$ python -q
>>> import numpy as np
>>> import numpy.linalg as la
>>> np.set_printoptions(precision=3, suppress=True, linewidth=100, sign=" ")
>>> J = np.load("mat.npy")
>>> J
array([[  5,  10,   5,   7,  10,   1,  10,   2,   1,   1,   3,   9,   9],
       [  4,   9,   4,   6,   9,   0,   9,   1,   0,   0,   2,   8,   8],
       [  8,  13,   8,  10,  13,   4,  13,   5,   4,   4,   6,  12,  12],
       [  5,  10,   5,   7,  10,   1,  10,   2,   1,   1,   3,   9,   9],
       [  6,  11,   6,   8,  11,   2,  11,   3,   2,   2,   4,  10,  10],
       [  4,   9,   4,   6,   9,   0,   9,   1,   0,   0,   2,   8,   8],
       [  7,  12,   7,   9,  12,   3,  12,   4,   3,   3,   5,  11,  11],
       [  8,  13,   8,  10,  13,   4,  13,   5,   4,   4,   6,  12,  12],
       [  5,  10,   5,   7,  10,   1,  10,   2,   1,   1,   3,   9,   9],
       [  6,  11,   6,   8,  11,   2,  11,   3,   2,   2,   4,  10,  10],
       [  6,  11,   6,   8,  11,   2,  11,   3,   2,   2,   4,  10,  10],
       [  4,   9,   4,   6,   9,   0,   9,   1,   0,   0,   2,   8,   8],
       [  5,  10,   5,   7,  10,   1,  10,   2,   1,   1,   3,   9,   9],
       [  4,   9,   4,   6,   9,   0,   9,   1,   0,   0,   2,   8,   8]])
>>> def softmax(z):
...     e = np.exp(z - z.max(axis=-1, keepdims=True))
...     return e / e.sum(axis=-1, keepdims=True)
... 
>>> np.round(softmax(J[3] + -2), 3) + 0
array([ 0.002,  0.263,  0.002,  0.013,  0.263,  0.   ,  0.263,  0.   ,  0.   ,  0.   ,  0.   ,
        0.097,  0.097])
>>> np.round(softmax(10 * J[3]), 3) + 0
array([ 0.   ,  0.333,  0.   ,  0.   ,  0.333,  0.   ,  0.333,  0.   ,  0.   ,  0.   ,  0.   ,
        0.   ,  0.   ])
>>> scores = J @ J.T / np.sqrt(13)
>>> softmax(scores).round(6).argmax(axis=1)
array([ 2,  2,  2,  2,  2,  2,  2,  2,  2,  2,  2,  2,  2,  2])
>>> softmax(scores)[3] @ J
array([  8.,  13.,   8.,  10.,  13.,   4.,  13.,   5.,   4.,   4.,   6.,  12.,  12.])
